In [1]: import numpy as np

In [2]: import numpy.linalg as la

In [3]: np.set_printoptions(suppress=True, linewidth=100)

In [4]: other = np.array([[-6, -2, -1, 6, -1, 3],
   ...:     [-3, 7, 3, 1, 0, -3],
   ...:     [-2, 6, 3, 7, -1, -7],
   ...:     [-9, 4, 1, -4, 6, 0],
   ...:     [-9, -3, -3, -2, -1, 6],
   ...:     [3, 2, 2, -7, -5, 5]])

In [5]: A = other + other.T

In [6]: A
Out[6]: 
array([[-12,  -5,  -3,  -3, -10,   6],
       [ -5,  14,   9,   5,  -3,  -1],
       [ -3,   9,   6,   8,  -4,  -5],
       [ -3,   5,   8,  -8,   4,  -7],
       [-10,  -3,  -4,   4,  -2,   1],
       [  6,  -1,  -5,  -7,   1,  10]])

In [7]: la.matrix_power(A, 3)
Out[7]: 
array([[-4896, -3233, -2774,  -358, -3569,  3019],
       [-3233,  7832,  6222,  3836, -1422, -3922],
       [-2774,  6222,  5012,  4000, -1237, -3708],
       [ -358,  3836,  4000,  -332,  1109, -3206],
       [-3569, -1422, -1237,  1109, -2262,   923],
       [ 3019, -3922, -3708, -3206,   923,  3660]])

In [8]: F = np.load("dump.npy")

In [9]: F
Out[9]: 
array([[ -6,  -4,  -8,   8,  -4,  -5],
       [ -3,  -7,  -2,  15,  -2,  -5],
       [  4, -15, -10,  24, -11, -13],
       [  2, -14,  -8,  30,  -5,  -6],
       [  3,  -8, -12,  21, -14,   2],
       [  4,  -5, -11,  14,  -5,   2],
       [ 11,  -6,  -8,  19,  -8,  11],
       [ 17,  -1,  -5,  20,  -2,  11],
       [ 17,   6,  -1,  25,  -5,   6],
       [ 10,  -1, -10,  18,   0,   8]])

In [10]: F.sum(axis=1)
Out[10]: array([-19,  -4, -21,  -1,  -8,  -1,  19,  40,  48,  25])

In [11]: F.shape
Out[11]: (10, 6)

In [12]: np.diff(F, axis=0)
Out[12]: 
array([[ 3, -3,  6,  7,  2,  0],
       [ 7, -8, -8,  9, -9, -8],
       [-2,  1,  2,  6,  6,  7],
       [ 1,  6, -4, -9, -9,  8],
       [ 1,  3,  1, -7,  9,  0],
       [ 7, -1,  3,  5, -3,  9],
       [ 6,  5,  3,  1,  6,  0],
       [ 0,  7,  4,  5, -3, -5],
       [-7, -7, -9, -7,  5,  2]])

In [13]: np.count_nonzero(F)
Out[13]: np.int64(59)

In [14]: u, r1 = F[7], F[4]

In [15]: u @ r1
Out[15]: np.int64(589)

In [16]: pr = (u @ r1) / (u @ u) * u

In [17]: np.round(r1 - pr, 3)
Out[17]: array([ -8.92 ,  -7.299,  -8.494,   6.976, -12.598,  -5.713])

In [18]: la.matrix_rank(np.outer(u, r1))
Out[18]: np.int64(1)

In [19]: round(float(la.norm(u + r1) ** 2 + la.norm(u - r1) ** 2), 3)
Out[19]: 3396.0

In [20]: pr.round(3)
Out[20]: array([11.92 , -0.701, -3.506, 14.024, -1.402,  7.713])

In [21]: def softmax(z):
    ...:     e = np.exp(z - z.max(axis=-1, keepdims=True))
    ...:     return e / e.sum(axis=-1, keepdims=True)
    ...: 

In [22]: np.round(softmax(F).sum(axis=1), 3)
Out[22]: array([1., 1., 1., 1., 1., 1., 1., 1., 1., 1.])

In [23]: np.round(softmax(F[1]), 3) + 0
Out[23]: array([0., 0., 0., 1., 0., 0.])

In [24]: np.round(softmax(10 * F[1]), 3) + 0
Out[24]: array([0., 0., 0., 1., 0., 0.])

In [25]: np.round(softmax(F[1] + -3), 3) + 0
Out[25]: array([0., 0., 0., 1., 0., 0.])

In [26]: S = F @ F.T / np.sqrt(6)

In [27]: np.round(softmax(S), 3) + 0
Out[27]: 
array([[0.   , 0.   , 1.   , 0.   , 0.   , 0.   , 0.   , 0.   , 0.   , 0.   ],
       [0.   , 0.   , 0.   , 1.   , 0.   , 0.   , 0.   , 0.   , 0.   , 0.   ],
       [0.   , 0.   , 1.   , 0.   , 0.   , 0.   , 0.   , 0.   , 0.   , 0.   ],
       [0.   , 0.   , 0.   , 1.   , 0.   , 0.   , 0.   , 0.   , 0.   , 0.   ],
       [0.   , 0.   , 0.001, 0.999, 0.   , 0.   , 0.   , 0.   , 0.   , 0.   ],
       [0.   , 0.   , 0.   , 1.   , 0.   , 0.   , 0.   , 0.   , 0.   , 0.   ],
       [0.   , 0.   , 0.   , 0.   , 0.   , 0.   , 0.999, 0.001, 0.   , 0.   ],
       [0.   , 0.   , 0.   , 0.   , 0.   , 0.   , 0.   , 0.   , 1.   , 0.   ],
       [0.   , 0.   , 0.   , 0.   , 0.   , 0.   , 0.   , 0.   , 1.   , 0.   ],
       [0.   , 0.   , 0.   , 0.   , 0.   , 0.   , 0.   , 0.227, 0.773, 0.   ]])

In [28]: round(la.norm(F) ** 2 / la.norm(F, 2) ** 2, 3)
Out[28]: np.float64(1.288)

In [29]: np.round(la.norm(F, axis=1), 3)
Out[29]: array([14.866, 17.776, 34.742, 35.   , 29.292, 19.672, 27.695, 28.983, 31.812, 24.269])

In [30]: la.norm(F, axis=1).argmax()
Out[30]: np.int64(3)

In [31]: M = np.load("a.npy")

In [32]: M.round(3)
Out[32]: 
array([[ 0.809, -0.002,  0.083,  0.202,  0.172,  0.277],
       [-0.002,  0.282, -0.207,  0.069, -0.329,  0.217],
       [ 0.083, -0.207,  0.904, -0.069, -0.171, -0.059],
       [ 0.202,  0.069, -0.069,  0.779, -0.152, -0.314],
       [ 0.172, -0.329, -0.171, -0.152,  0.692, -0.152],
       [ 0.277,  0.217, -0.059, -0.314, -0.152,  0.534]])

In [33]: r = la.matrix_rank(M)

In [34]: r
Out[34]: np.int64(4)

In [35]: ns = la.svd(M)[2][r:].T

In [36]: np.round(ns @ ns.T, 3)
Out[36]: 
array([[ 0.191,  0.002, -0.083, -0.202, -0.172, -0.277],
       [ 0.002,  0.718,  0.207, -0.069,  0.329, -0.217],
       [-0.083,  0.207,  0.096,  0.069,  0.171,  0.059],
       [-0.202, -0.069,  0.069,  0.221,  0.152,  0.314],
       [-0.172,  0.329,  0.171,  0.152,  0.308,  0.152],
       [-0.277, -0.217,  0.059,  0.314,  0.152,  0.466]])

In [37]: [int(la.matrix_rank(M[:, :j + 1])) for j in range(6)]
Out[37]: [1, 2, 3, 4, 4, 4]

In [38]: la.matrix_rank(M.T @ M), la.matrix_rank(M @ M.T)
Out[38]: (np.int64(4), np.int64(4))

In [39]: np.round(la.matrix_power(M, 4), 3)
Out[39]: 
array([[ 0.809, -0.002,  0.083,  0.202,  0.172,  0.277],
       [-0.002,  0.282, -0.207,  0.069, -0.329,  0.217],
       [ 0.083, -0.207,  0.904, -0.069, -0.171, -0.059],
       [ 0.202,  0.069, -0.069,  0.779, -0.152, -0.314],
       [ 0.172, -0.329, -0.171, -0.152,  0.692, -0.152],
       [ 0.277,  0.217, -0.059, -0.314, -0.152,  0.534]])

In [40]: np.round(np.abs(la.eigvals(M)).max(), 3)
Out[40]: np.float64(1.0)

In [41]: M.inv()
Traceback (most recent call last):
  Cell In[41], line 1
    M.inv()
AttributeError: 'numpy.ndarray' object has no attribute 'inv'


In [42]: rng = np.random.default_rng(423221)

In [43]: lab = rng.permutation(6)

In [44]: lab
Out[44]: array([2, 0, 1, 4, 3, 5])

In [45]: other = M[lab][:, lab]

In [46]: round(np.trace(other), 3)
Out[46]: np.float64(4.0)

In [47]: other = M / np.sqrt((M ** 2).mean(axis=1, keepdims=True))

In [48]: np.round(la.norm(other, axis=1), 3)
Out[48]: array([2.449, 2.449, 2.449, 2.449, 2.449, 2.449])

In [49]: la.matrix_rank(other) == la.matrix_rank(M)
Out[49]: np.True_

In [50]: other[4].round(3)
Out[50]: array([ 0.507, -0.968, -0.503, -0.448,  2.038, -0.446])

In [51]: X = np.load("m.npy")

In [52]: X
Out[52]: 
array([[-1.681, -0.532,  1.465,  0.296,  4.614],
       [-0.532, -2.454,  1.964, -1.425,  0.203],
       [ 1.465,  1.964,  2.965, -3.505,  0.113],
       [ 0.296, -1.425, -3.505, -0.318,  1.394],
       [ 4.614,  0.203,  0.113,  1.394, -2.511]])

In [53]: ev, evecs = la.eigh(X)

In [54]: np.round(evecs @ np.diag(ev) @ evecs.T, 3)
Out[54]: 
array([[-1.681, -0.532,  1.465,  0.296,  4.614],
       [-0.532, -2.454,  1.964, -1.425,  0.203],
       [ 1.465,  1.964,  2.965, -3.505,  0.113],
       [ 0.296, -1.425, -3.505, -0.318,  1.394],
       [ 4.614,  0.203,  0.113,  1.394, -2.511]])

In [55]: np.round(la.eigvalsh(X @ X), 3)
Out[55]: array([ 8.999,  9.   ,  9.   , 36.005, 48.993])

In [56]: np.unique(ev.round(6) + 0, return_counts=True)[1]
Out[56]: array([1, 1, 1, 1, 1])

In [57]: np.round(evecs.T @ evecs, 3) + 0
Out[57]: 
array([[1., 0., 0., 0., 0.],
       [0., 1., 0., 0., 0.],
       [0., 0., 1., 0., 0.],
       [0., 0., 0., 1., 0.],
       [0., 0., 0., 0., 1.]])

In [58]: np.round(ev.sum(), 3), np.trace(X)
Out[58]: (np.float64(-3.999), np.float64(-3.999))

In [59]: np.round(la.norm(X, axis=0), 3)
Out[59]: array([5.161, 3.498, 5.205, 4.056, 5.44 ])

In [60]: np.round(la.norm(X, 1), 3), np.round(la.norm(X, np.inf), 3)
Out[60]: (np.float64(10.012), np.float64(10.012))

In [61]: np.round(la.norm(X) ** 2 / la.norm(X, 2) ** 2, 3)
Out[61]: np.float64(2.286)

In [62]: np.round(la.norm(X, axis=1), 3)
Out[62]: array([5.161, 3.498, 5.205, 4.056, 5.44 ])

In [63]: round(float(la.norm(X, 2)), 3)
Out[63]: 7.0

In [64]: np.round(la.norm(X[2] - X[4]), 3)
Out[64]: np.float64(7.214)

In [65]: np.round(la.norm(X[2], 1), 3), round(float(la.norm(X[2], np.inf)), 3)
Out[65]: (np.float64(10.012), 3.505)

In [66]: la.norm(X, axis=1).argmax()
Out[66]: np.int64(4)

In [67]: arr = np.array([[2, 0, 0, 0, 0, 0, 0],
    ...:     [0, 1, 0, 0, 0, 0, 0],
    ...:     [0, 0, 0, 0, 0, 0, 0],
    ...:     [0, 0, 0, 0, 0, 0, 0],
    ...:     [0, 0, 0, 0, 1, 0, 0],
    ...:     [0, 0, 0, 0, 0, 1, 0],
    ...:     [0, 0, 0, 0, 0, 0, 0]])

In [68]: np.flatnonzero(la.matrix_power((arr != 0) + (arr.T != 0) + np.eye(7), 7)[6])
Out[68]: array([6])

In [69]: np.round(la.det(arr), 3)
Out[69]: np.float64(0.0)

In [70]: (la.matrix_power((arr != 0) + (arr.T != 0) + np.eye(7), 7) > 0).astype(int)
Out[70]: 
array([[1, 0, 0, 0, 0, 0, 0],
       [0, 1, 0, 0, 0, 0, 0],
       [0, 0, 1, 0, 0, 0, 0],
       [0, 0, 0, 1, 0, 0, 0],
       [0, 0, 0, 0, 1, 0, 0],
       [0, 0, 0, 0, 0, 1, 0],
       [0, 0, 0, 0, 0, 0, 1]])

In [71]: np.round(arr @ la.pinv(arr) @ arr, 3)
Out[71]: 
array([[2., 0., 0., 0., 0., 0., 0.],
       [0., 1., 0., 0., 0., 0., 0.],
       [0., 0., 0., 0., 0., 0., 0.],
       [0., 0., 0., 0., 0., 0., 0.],
       [0., 0., 0., 0., 1., 0., 0.],
       [0., 0., 0., 0., 0., 1., 0.],
       [0., 0., 0., 0., 0., 0., 0.]])

In [72]: la.lstsq(arr[:-1].T, arr[-1])[2]
Out[72]: np.int32(4)

In [73]: np.allclose(arr[:-1].T @ la.lstsq(arr[:-1].T, arr[-1])[0], arr[-1])
Out[73]: True

In [74]: mat = np.loadtxt("layer19.csv", delimiter=",")

In [75]: mat
Out[75]: 
array([[ 2.024,  1.894,  2.992],
       [ 2.076,  2.153,  3.009],
       [ 1.925,  2.012,  2.907],
       [ 1.874,  2.001,  2.927],
       [ 2.   ,  1.988,  2.997],
       [ 1.994,  1.962,  2.842],
       [ 1.992,  1.934,  3.097],
       [ 1.946,  2.021,  2.98 ],
       [ 1.871,  2.069,  3.146],
       [ 2.003,  1.916,  3.002],
       [ 1.744,  1.998,  3.033],
       [ 2.021,  2.049,  3.092],
       [ 0.028,  1.151,  3.053],
       [-0.062,  0.954,  3.03 ],
       [ 0.098,  0.989,  2.987],
       [ 0.023,  0.841,  3.089],
       [-0.097,  0.848,  3.27 ],
       [ 0.003,  0.98 ,  2.911],
       [-0.149,  0.987,  3.041],
       [ 0.006,  1.017,  3.094],
       [-0.027,  1.094,  3.01 ],
       [ 0.051,  1.005,  3.03 ],
       [ 0.02 ,  0.945,  2.976],
       [ 0.012,  0.99 ,  2.935]])

In [76]: hat = mat @ la.solve(mat.T @ mat, mat.T)

In [77]: np.round(la.eigvalsh(hat), 3) + 0
Out[77]: 
array([0., 0., 0., 0., 0., 0., 0., 0., 0., 0., 0., 0., 0., 0., 0., 0., 0., 0., 0., 0., 0., 1., 1.,
       1.])

In [78]: np.allclose(hat @ hat, hat)
Out[78]: True
